$ ipython --no-banner

In [1]: import numpy as np

In [2]: np.set_printoptions(precision=2, suppress=True, linewidth=200, legacy="1.25")

In [3]: data = np.load("mat.npy")

In [4]: data
Out[4]: 
array([[-1,  1],
       [ 1, -1]])

In [5]: Uu, sig, Vt = np.linalg.svd(data)

In [6]: sig.round(2) + 0
Out[6]: array([2., 0.])

In [7]: other = Uu[:, :1] @ np.diag(sig[:1]) @ Vt[:1]

In [8]: np.round(np.linalg.norm(data - other, 2), 2), round(sig[1], 2)
Out[8]: (0.0, 0.0)

In [9]: vals, V = np.linalg.eigh(data)

In [10]: np.unique(vals.round(6) + 0, return_counts=True)[1]
Out[10]: array([1, 1])

In [11]: V @ np.diag(vals) @ V.T
Out[11]: 
array([[-1.,  1.],
       [ 1., -1.]])

In [12]: (vals > 1e-8).sum(), (vals < -1e-8).sum()
Out[12]: (0, 1)

In [13]: np.round(np.linalg.svd(data, compute_uv=False), 2) + 0
Out[13]: array([2., 0.])

In [14]: np.round(V.T @ data @ V, 2) + 0
Out[14]: 
array([[-2.,  0.],
       [ 0.,  0.]])

In [15]: np.abs(V[:, -1]).round(6).argmax()
Out[15]: 0

In [16]: np.linalg.eigvalsh(data + 4 * np.eye(2))
Out[16]: array([2., 4.])

In [17]: np.abs(V[:, -1])
Out[17]: array([0.71, 0.71])

In [18]: rng = np.random.default_rng(3253)

In [19]: idx = rng.permutation(2)

In [20]: idx
Out[20]: array([0, 1])

In [21]: other = data[idx][:, idx]

In [22]: round(np.linalg.det(other), 2), np.round(np.linalg.det(data[idx]), 2)
Out[22]: (0.0, 0.0)

In [23]: other
Out[23]: 
array([[-1,  1],
       [ 1, -1]])

In [24]: np.trace(other)
Out[24]: -2

In [25]: np.allclose(other, data)
Out[25]: True

In [26]: Uu, sig, Vt = np.linalg.svd(data)

In [27]: V = Vt[:(sig > 1e-8).sum()]

In [28]: x = data[1] + -3 * data[0] + rng.integers(2) * np.eye(2)[1]

In [29]: x
Out[29]: array([ 4., -4.])

In [30]: np.linalg.matrix_rank(np.vstack([data, x]))
Out[30]: 1

In [31]: np.diag(V.T @ V)
Out[31]: array([0.5, 0.5])

In [32]: V.T @ V
Out[32]: 
array([[ 0.5, -0.5],
       [-0.5,  0.5]])

In [33]: round(np.linalg.norm(x - V.T @ V @ x), 2)
Out[33]: 0.0

In [34]: np.poly(data)
Out[34]: array([1., 2., 0.])

In [35]: np.kron(np.eye(2, dtype=int), data)
Out[35]: 
array([[-1,  1,  0,  0],
       [ 1, -1,  0,  0],
       [ 0,  0, -1,  1],
       [ 0,  0,  1, -1]])

In [36]: np.einsum("ii->", data)
Out[36]: -2

In [37]: np.linalg.eigvals(data)
Out[37]: array([ 0., -2.])

In [38]: K = np.load("layer3.npy")

In [39]: K
Out[39]: 
array([[ 0.49, -0.63, -0.55],
       [-0.73,  2.7 ,  0.41],
       [-0.2 ,  0.45,  0.43]])

In [40]: other = np.inv(K)
AttributeError: module 'numpy' has no attribute 'inv'


In [41]: other = np.linalg.inv(K)

In [42]: round(np.linalg.det(K) * np.linalg.det(other), 2)
Out[42]: 1.0

In [43]: (np.abs(other) > 1e-9).astype(int)
Out[43]: 
array([[1, 1, 1],
       [1, 1, 1],
       [1, 1, 1]])

In [44]: np.linalg.inv(other)
Out[44]: 
array([[ 0.49, -0.63, -0.55],
       [-0.73,  2.7 ,  0.41],
       [-0.2 ,  0.45,  0.43]])

In [45]: np.linalg.det(K) * other
Out[45]: 
array([[ 0.98,  0.02,  1.23],
       [ 0.23,  0.1 ,  0.2 ],
       [ 0.21, -0.09,  0.86]])

In [46]: w1 = np.array([[-2, 7, 3, -6], [3, -5, -4, 3], [0, -9, -5, -7]])

In [47]: coef = np.array([-1, -1, 3, 1])

In [48]: hid = np.maximum(K @ w1 + coef, 0)

In [49]: (hid > 0).mean(axis=0)
Out[49]: array([0.67, 0.33, 0.33, 1.  ])

In [50]: np.linalg.matrix_rank(hid)
Out[50]: 3

In [51]: (hid > 0).astype(int)
Out[51]: 
array([[0, 1, 1, 1],
       [1, 0, 0, 1],
       [1, 0, 0, 1]])

In [52]: hid
Out[52]: 
array([[ 0.  , 10.53,  9.74,  0.02],
       [ 8.56,  0.  ,  0.  , 10.61],
       [ 0.75,  0.  ,  0.  ,  0.54]])

In [53]: C = np.array([[5, -2, -2], [-2, -1, -5], [-2, -5, -1], [5, -2, 5]])

In [54]: hid @ C
Out[54]: 
array([[-40.44, -59.27, -62.29],
       [ 95.85, -38.34,  35.93],
       [  6.45,  -2.58,   1.2 ]])

In [55]: (hid @ C).round(6).argmax(axis=1)
Out[55]: array([0, 0, 0])

In [56]: def softmax(z):
    ...:     e = np.exp(z - z.max(axis=-1, keepdims=True))
    ...:     return e / e.sum(axis=-1, keepdims=True)
    ...: 

In [57]: np.round(softmax(10 * K[1]), 2) + 0
Out[57]: array([0., 1., 0.])

In [58]: softmax(K[1] + 5)
Out[58]: array([0.03, 0.88, 0.09])

In [59]: softmax(K[1])
Out[59]: array([0.03, 0.88, 0.09])

In [60]: scores = K @ K.T / np.sqrt(3)

In [61]: np.round(softmax(scores), 2) + 0
Out[61]: 
array([[0.64, 0.1 , 0.26],
       [0.  , 0.97, 0.02],
       [0.16, 0.55, 0.29]])

In [62]: softmax(scores).round(6).argmax(axis=1)
Out[62]: array([0, 1, 1])

In [63]: np.round(softmax(scores + np.triu(np.full(scores.shape, -np.inf), 1)), 2) + 0
Out[63]: 
array([[1.  , 0.  , 0.  ],
       [0.  , 1.  , 0.  ],
       [0.16, 0.55, 0.29]])

In [64]: softmax(scores)[1] @ K
Out[64]: array([-0.71,  2.64,  0.41])

In [65]: data.mean(axis=0)
Out[65]: array([0., 0.])

In [66]: np.zeros(2, 2)
TypeError: Cannot interpret '2' as a data type


In [67]: np.round(np.linalg.svd(data, compute_uv=False), 2) + 0
Out[67]: array([2., 0.])

In [68]: np.count_nonzero(data)
Out[68]: 4

In [69]: data - data[0]
Out[69]: 
array([[ 0,  0],
       [ 2, -2]])

In [70]: np.abs(data).max()
Out[70]: 1

In [71]: u = np.array([1, 0, 1])

In [72]: M = u[np.abs(np.subtract.outer(np.arange(3), np.arange(3)))]

In [73]: M
Out[73]: 
array([[1, 0, 1],
       [0, 1, 0],
       [1, 0, 1]])

In [74]: round(float(np.linalg.det(M)), 2)
Out[74]: 0.0

In [75]: (M != 0).astype(int)
Out[75]: 
array([[1, 0, 1],
       [0, 1, 0],
       [1, 0, 1]])

In [76]: np.flatnonzero(np.linalg.matrix_power((M != 0) + (M.T != 0) + np.eye(3), 3)[0])
Out[76]: array([0, 2])

In [77]: idx = rng.permutation(3)

In [78]: idx
Out[78]: array([2, 1, 0])

In [79]: other = M[idx][:, idx]

In [80]: np.allclose(other, M)
Out[80]: True

In [81]: other = np.array([[1, 0, 3], [0, 2, 3], [2, 1, 3]])

In [82]: np.einsum("ik,kj->ji", M, other)
Out[82]: 
array([[3, 0, 3],
       [1, 2, 1],
       [6, 3, 6]])

In [83]: np.vstack([M, other.T]).shape
Out[83]: (6, 3)

In [84]: other = M[0, 0] * M[1:] - np.outer(M[1:, 0], M[0])

In [85]: other
Out[85]: 
array([[0, 1, 0],
       [0, 0, 0]])

In [86]: np.flatnonzero(~other.round(6).any(axis=1))
Out[86]: array([1])

In [87]: np.linalg.matrix_rank(other), np.linalg.matrix_rank(M)
Out[87]: (1, 2)

In [88]: M[:, 0] / M[0, 0]
Out[88]: array([1., 0., 1.])
